% python3 -q
>>> import numpy as np
>>> np.set_printoptions(precision=2, suppress=True, linewidth=140, floatmode="fixed")
>>> K = np.arange(12).reshape(4, 3) + -3
>>> K
array([[-3, -2, -1],
       [ 0,  1,  2],
       [ 3,  4,  5],
       [ 6,  7,  8]])
>>> # looks like rank 2
>>> U, sig, vt = np.linalg.svd(K)
>>> V = vt[:(sig > 1e-8).sum()]
>>> rng = np.random.default_rng(68)
>>> vec = K[1] + -2 * K[0] + rng.integers(2) * np.eye(3)[1]
>>> vec
array([6.00, 5.00, 4.00])
>>> np.round(np.linalg.norm(vec - V.T @ V @ vec), 2)
np.float64(0.0)
>>> np.diag(V.T @ V)
array([0.83, 0.33, 0.83])
>>> print(np.linalg.matrix_rank(np.vstack([K, vec])))
2
>>> vec = np.array([2, 2, 1])
>>> K @ np.ones(3)
array([-6.00,  3.00, 12.00, 21.00])
>>> print(np.allclose(K[:-1].T @ np.linalg.lstsq(K[:-1].T, K[-1])[0], K[-1]))
True
>>> print(round(np.trace(np.linalg.pinv(K) @ K), 2))
2.0
>>> t = np.radians(30)
>>> r_ = np.eye(3)
>>> r_[2, 2] = r_[1, 1] = np.cos(t)
>>> r_[2, 1], r_[1, 2] = -np.sin(t), np.sin(t)
>>> r_
array([[ 1.00,  0.00,  0.00],
       [ 0.00,  0.87,  0.50],
       [ 0.00, -0.50,  0.87]])
>>> B = K @ r_.T
>>> np.abs(B - K).max(axis=0)
array([0.00, 3.06, 4.57])
>>> m1 = np.load("x.npy")
>>> m1
array([[1, 0, 0, 0],
       [0, 2, 0, 0],
       [0, 0, 1, 0],
       [0, 0, 0, 0]])
>>> vec = np.array([-3, -1, 3, -2])
>>> h1 = np.maximum(m1 @ vec, 0)
>>> m1 * (h1 > 1e-9)[:, None]
array([[0, 0, 0, 0],
       [0, 0, 0, 0],
       [0, 0, 1, 0],
       [0, 0, 0, 0]])
>>> h1
array([0, 0, 3, 0])
>>> np.tanh(m1 @ vec)
array([-1.00, -0.96,  1.00,  0.00])
>>> np.flatnonzero(h1 > 1e-9)
array([2])
>>> print(m1.T @ h1)
[0 0 3 0]
>>> print(np.maximum(m1 @ (3 * vec), 0))
[0 0 9 0]
>>> lab = rng.permutation(4)
>>> lab
array([3, 1, 0, 2])
>>> B = m1[lab][:, lab]
>>> np.diag(B)
array([0, 2, 1, 1])
>>> np.allclose(B, m1)
False
>>> print(np.round(np.linalg.det(B), 2), round(float(np.linalg.det(m1[lab])), 2))
0.0 0.0
>>> E = np.loadtxt("data.csv", delimiter=",")
>>> E
array([[ 0.66, -0.57, -0.34, -0.34, -0.11],
       [-0.57,  0.06, -0.57, -0.57, -0.19],
       [-0.34, -0.57,  0.66, -0.34, -0.11],
       [-0.34, -0.57, -0.34,  0.66, -0.11],
       [-0.11, -0.19, -0.11, -0.11,  0.96]])
>>> evals, V = np.linalg.eigh(E)
>>> vec = np.array([0, 1, 0, 1, 1])
>>> round(vec @ E @ vec, 2)
np.float64(-0.06)
>>> print(np.round(V * np.abs(evals) @ V.T, 2) + 0)
[[1.00 0.00 0.00 0.00 0.00]
 [0.00 1.00 0.00 0.00 0.00]
 [0.00 0.00 1.00 0.00 0.00]
 [0.00 0.00 0.00 1.00 0.00]
 [0.00 0.00 0.00 0.00 1.00]]
>>> np.round(np.abs(E).sum(axis=1).max(), 2), np.abs(evals).max()
(np.float64(2.02), np.float64(1.0))
>>> V * np.maximum(evals, 0) @ V.T
array([[ 0.83, -0.28, -0.17, -0.17, -0.06],
       [-0.28,  0.53, -0.28, -0.28, -0.09],
       [-0.17, -0.28,  0.83, -0.17, -0.06],
       [-0.17, -0.28, -0.17,  0.83, -0.06],
       [-0.06, -0.09, -0.06, -0.06,  0.98]])
